$ python3 -q
>>> import numpy as np
>>> np.set_printoptions(suppress=True, linewidth=200)
>>> arr = np.load("data.npy")
>>> print(arr.round(2))
[[0.33 0.17 0.17 0.   0.17 0.17 0.  ]
 [0.   0.33 0.   0.33 0.   0.33 0.  ]
 [0.   0.   0.33 0.33 0.33 0.   0.  ]
 [0.5  0.   0.   0.5  0.   0.   0.  ]
 [0.   0.33 0.   0.   0.67 0.   0.  ]
 [0.   0.25 0.   0.25 0.   0.5  0.  ]
 [0.   0.33 0.   0.   0.33 0.   0.33]]
>>> print(arr @ np.ones(7))
[1. 1. 1. 1. 1. 1. 1.]
>>> print(np.round(arr.sum(axis=1), 2))
[1. 1. 1. 1. 1. 1. 1.]
>>> print(np.round(np.sort(np.abs(np.linalg.eigvals(arr)))[::-1], 2))
[1.   0.57 0.57 0.38 0.38 0.33 0.13]
>>> print(np.round(np.linalg.matrix_power(arr, 2), 2))
[[0.11 0.21 0.11 0.15 0.22 0.19 0.  ]
 [0.17 0.19 0.   0.36 0.   0.28 0.  ]
 [0.17 0.11 0.11 0.28 0.33 0.   0.  ]
 [0.42 0.08 0.08 0.25 0.08 0.08 0.  ]
 [0.   0.33 0.   0.11 0.44 0.11 0.  ]
 [0.12 0.21 0.   0.33 0.   0.33 0.  ]
 [0.   0.33 0.   0.11 0.33 0.11 0.11]]
>>> pr = np.eye(7)[2]
>>> for _ in range(3):
...     pr = pr @ arr
...     print(pr.round(2))
... 
[0.   0.   0.33 0.33 0.33 0.   0.  ]
[0.17 0.11 0.11 0.28 0.33 0.   0.  ]
[0.19 0.18 0.06 0.21 0.29 0.06 0.  ]
>>> print(np.round(arr @ arr, 2))
[[0.11 0.21 0.11 0.15 0.22 0.19 0.  ]
 [0.17 0.19 0.   0.36 0.   0.28 0.  ]
 [0.17 0.11 0.11 0.28 0.33 0.   0.  ]
 [0.42 0.08 0.08 0.25 0.08 0.08 0.  ]
 [0.   0.33 0.   0.11 0.44 0.11 0.  ]
 [0.12 0.21 0.   0.33 0.   0.33 0.  ]
 [0.   0.33 0.   0.11 0.33 0.11 0.11]]
>>> E = np.loadtxt("w.csv", delimiter=",")
>>> print(E)
[[-0.24  0.64  0.62 -0.42 -0.65 -0.29  0.27 -0.93  0.83  0.21 -0.43]
 [ 0.87 -1.    0.59  0.28  0.65 -0.54 -0.73 -0.66  0.88  1.    0.99]
 [-0.79  0.24  0.52 -0.76 -0.84 -0.78  0.82 -0.99  0.74 -0.65  0.19]
 [-0.97  1.   -0.07 -0.76 -0.94 -0.02  0.93 -0.84 -0.37 -1.   -1.  ]
 [ 0.2  -0.99 -0.66  0.3   0.74 -0.29 -0.08  0.85 -0.83  0.28  0.96]
 [-0.99 -0.47 -0.59 -0.9  -0.85 -0.95  0.99 -0.96 -0.81 -1.    0.8 ]
 [-0.24  0.46  0.79 -0.56 -0.77 -0.51  0.35 -0.99  0.94  0.56 -0.21]
 [ 0.47 -0.43 -0.22  0.4   0.52  0.35 -0.48  0.76 -0.33  0.49  0.19]
 [-0.97  1.    0.97 -0.97 -1.   -0.81  0.97 -1.    1.   -0.96 -1.  ]
 [-0.53  0.9   0.82 -0.69 -0.89 -0.51  0.56 -0.99  0.95  0.   -0.7 ]
 [ 0.92 -0.71  0.71  0.55  0.51  0.49 -0.9  -0.07  0.91  1.    0.31]
 [-0.58 -0.95  0.76 -0.79 -0.8  -0.92  0.76 -1.    0.94  0.66  0.94]
 [-0.08 -0.38  0.3  -0.23 -0.25 -0.33  0.16 -0.7   0.49  0.34  0.36]
 [-0.69  0.45  0.98 -0.93 -0.98 -0.93  0.82 -1.    1.    0.85  0.12]
 [-1.    0.94 -0.94 -0.81 -0.77 -0.74  0.99  0.28 -1.   -1.   -0.58]
 [-0.99  1.   -0.81 -0.75 -0.88 -0.22  0.98  0.07 -0.97 -1.   -0.99]
 [ 0.64 -0.8   0.25  0.31  0.41  0.12 -0.58  0.14  0.46  0.91  0.59]
 [-0.89 -0.9  -0.91 -0.37  0.21 -0.7   0.89  0.76 -0.99 -0.99  0.9 ]]
>>> M2 = np.array([[3, 0, 1],
...     [-2, -1, 3],
...     [2, 3, 2],
...     [2, -3, 2],
...     [-1, 3, 2],
...     [2, -2, 0],
...     [-2, -3, -1],
...     [-1, -1, 2],
...     [-3, 1, -1],
...     [2, -1, -1],
...     [3, 0, -3]])
>>> print(np.linalg.matrix_rank(np.vstack([E, M2.T])))
11
>>> t = np.radians(60)
>>> Rm = np.eye(11)
>>> Rm[10, 10] = Rm[1, 1] = np.cos(t)
>>> Rm[10, 1], Rm[1, 10] = -np.sin(t), np.sin(t)
>>> print(Rm.round(2))
[[ 1.    0.    0.    0.    0.    0.    0.    0.    0.    0.    0.  ]
 [ 0.    0.5   0.    0.    0.    0.    0.    0.    0.    0.    0.87]
 [ 0.    0.    1.    0.    0.    0.    0.    0.    0.    0.    0.  ]
 [ 0.    0.    0.    1.    0.    0.    0.    0.    0.    0.    0.  ]
 [ 0.    0.    0.    0.    1.    0.    0.    0.    0.    0.    0.  ]
 [ 0.    0.    0.    0.    0.    1.    0.    0.    0.    0.    0.  ]
 [ 0.    0.    0.    0.    0.    0.    1.    0.    0.    0.    0.  ]
 [ 0.    0.    0.    0.    0.    0.    0.    1.    0.    0.    0.  ]
 [ 0.    0.    0.    0.    0.    0.    0.    0.    1.    0.    0.  ]
 [ 0.    0.    0.    0.    0.    0.    0.    0.    0.    1.    0.  ]
 [ 0.   -0.87  0.    0.    0.    0.    0.    0.    0.    0.    0.5 ]]
>>> M2 = E @ Rm.T
>>> print(np.allclose(np.linalg.norm(E, axis=1), np.linalg.norm(M2, axis=1)))
True
>>> x = np.array([8, 4, 4, 4, 7, 6, 3, 0, 8, 0, 4])
>>> rhs = Rm @ x
>>> coef, lr = np.zeros(11), 1 / np.linalg.norm(Rm, 2) ** 2
>>> for i in range(60):
...     coef -= lr * Rm.T @ (Rm @ coef - rhs)
...     if i % 10 == 0: print(i, round(np.linalg.norm(Rm @ coef - rhs), 2))
... 
0 0.0
10 0.0
20 0.0
30 0.0
40 0.0
50 0.0
>>> print(coef.round(2))
[8. 4. 4. 4. 7. 6. 3. 0. 8. 0. 4.]
>>> x = np.array([0, 1, 1, 2, 0, 2, 3])
>>> rhs = arr @ x
>>> print(rhs.round(2))
[0.67 1.67 1.   1.   0.33 1.75 1.33]
>>> print(np.round(np.linalg.solve(arr.T, arr[1]), 2))
[0. 1. 0. 0. 0. 0. 0.]
>>> print(np.round(np.linalg.solve(arr, arr[:, 2]), 2))
[ 0.  0.  1. -0.  0.  0.  0.]
>>> print(np.round(np.linalg.solve(arr, 3 * rhs), 2) + 0)
[0. 3. 3. 6. 0. 6. 9.]
>>> print(np.round(np.linalg.solve(arr, rhs), 2) + 0)
[0. 1. 1. 2. 0. 2. 3.]
>>> rng = np.random.default_rng(3599)
>>> t = np.sort(rng.uniform(-2, 2, 41))
>>> m1 = np.c_[t, t ** 2, t ** 3] @ np.array([[2, 0, 5, 5, 5, -4], [-5, 0, 3, -4, 3, 5], [-2, -4, 4, -2, 0, 1]])
>>> print(m1.round(2) + 0)
[[ -8.13  27.85 -26.46 -10.21   1.39  18.91]
 [ -8.14  26.38 -25.21 -10.25   1.17  18.49]
 [ -8.13  22.69 -22.07 -10.29   0.63  17.37]
 [ -8.12  22.39 -21.81 -10.29   0.58  17.27]
 [ -8.08  21.01 -20.63 -10.27   0.37  16.81]
 [ -7.73  15.57 -16.01  -9.98  -0.44  14.77]
 [ -6.33   7.53  -9.13  -8.51  -1.6   10.68]
 [ -6.29   7.38  -9.    -8.46  -1.62  10.59]
 [ -4.93   3.86  -5.87  -6.91  -2.01   7.87]
 [ -4.82   3.65  -5.67  -6.79  -2.03   7.67]
 [ -4.11   2.5   -4.58  -5.95  -2.08   6.45]
 [ -3.51   1.73  -3.8   -5.21  -2.07   5.46]
 [ -3.22   1.42  -3.46  -4.84  -2.04   4.99]
 [ -3.05   1.27  -3.28  -4.63  -2.01   4.73]
 [ -2.41   0.75  -2.63  -3.8   -1.88   3.75]
 [ -1.66   0.33  -1.94  -2.78  -1.61   2.61]
 [ -0.94   0.09  -1.28  -1.72  -1.19   1.54]
 [ -0.76   0.06  -1.11  -1.44  -1.05   1.27]
 [ -0.69   0.05  -1.03  -1.33  -0.99   1.16]
 [ -0.59   0.03  -0.92  -1.15  -0.88   1.  ]
 [ -0.15   0.    -0.31  -0.34  -0.31   0.28]
 [  0.06   0.     0.17   0.16   0.17  -0.13]
 [  0.14  -0.08   1.64   1.02   1.56  -0.69]
 [  0.09  -0.11   1.89   1.09   1.78  -0.72]
 [ -0.82  -0.72   4.5    1.19   3.78  -0.49]
 [ -2.38  -1.86   7.53   0.54   5.67   0.37]
 [ -2.47  -1.93   7.69   0.5    5.76   0.42]
 [ -8.59  -7.23  17.77  -3.46  10.54   4.35]
 [ -8.89  -7.5   18.23  -3.67  10.73   4.55]
 [ -8.96  -7.56  18.34  -3.72  10.77   4.59]
 [-12.19 -10.69  23.4   -6.11  12.71   6.75]
 [-13.35 -11.83  25.19  -6.98  13.36   7.52]
 [-13.78 -12.26  25.86  -7.31  13.6    7.81]
 [-14.75 -13.24  27.36  -8.05  14.11   8.45]
 [-15.   -13.5   27.75  -8.25  14.25   8.62]
 [-15.46 -13.97  28.46  -8.61  14.49   8.93]
 [-16.14 -14.67  29.52  -9.14  14.85   9.39]
 [-17.16 -15.72  31.08  -9.93  15.36  10.07]
 [-19.2  -17.86  34.23 -11.54  16.37  11.44]
 [-19.52 -18.21  34.73 -11.8   16.53  11.65]
 [-26.65 -25.97  45.73 -17.58  19.77  16.43]]
>>> cov = m1.T @ m1
>>> print(np.round(np.diag(cov), 2))
[ 4034.65  6242.81 14898.01  2155.43  2997.84  3469.71]
>>> J = np.array([[0.23, 0.68, -0.62, 0.87, 0.19, 1.34, 0.2, -0.38, 0.55],
...     [-1.43, -2.58, 4.94, -0.09, 3.51, 0.24, -0.96, -1.72, -0.88],
...     [1.39, 0.36, -4.94, 1.19, -0.41, -3.5, 2.4, -0.3, 0.71],
...     [-0.67, -1.4, 2.26, -0.21, 1.61, -0.44, -0.38, -0.74, -0.53],
...     [0.03, -1.66, -0.84, -3.06, -2.15, -6.49, 0.29, 2.04, -1.65],
...     [1.05, 2.88, -3.44, 0.34, -3.07, 2.09, 0.21, 1.46, 1.02]])
>>> left, sv, vt = np.linalg.svd(J)
>>> V = vt[:(sv > 1e-8).sum()]
>>> x = J[4] + -2 * J[2] + rng.integers(2) * np.eye(9)[2]
>>> print(x.round(2))
[-2.75 -2.38 10.04 -5.44 -1.33  0.51 -4.51  2.64 -3.07]
>>> print(np.round(np.diag(V.T @ V), 2))
[0.06 0.24 0.64 0.3  0.49 0.79 0.16 0.25 0.08]
>>> print(np.round(V.T @ V, 2) + 0)
[[ 0.06  0.07 -0.19  0.06 -0.04 -0.02  0.07  0.    0.05]
 [ 0.07  0.24 -0.2   0.05 -0.21  0.27 -0.01  0.09  0.09]
 [-0.19 -0.2   0.64 -0.17  0.16  0.15 -0.24 -0.02 -0.14]
 [ 0.06  0.05 -0.17  0.3   0.24  0.16  0.15 -0.23  0.14]
 [-0.04 -0.21  0.16  0.24  0.49 -0.02  0.1  -0.33  0.03]
 [-0.02  0.27  0.15  0.16 -0.02  0.79 -0.15 -0.03  0.13]
 [ 0.07 -0.01 -0.24  0.15  0.1  -0.15  0.16 -0.11  0.06]
 [ 0.    0.09 -0.02 -0.23 -0.33 -0.03 -0.11  0.25 -0.06]
 [ 0.05  0.09 -0.14  0.14  0.03  0.13  0.06 -0.06  0.08]]
>>> print(np.allclose(V.T @ V @ x, x))
False
>>> print(np.round(np.linalg.norm(x - V.T @ V @ x), 2))
0.6
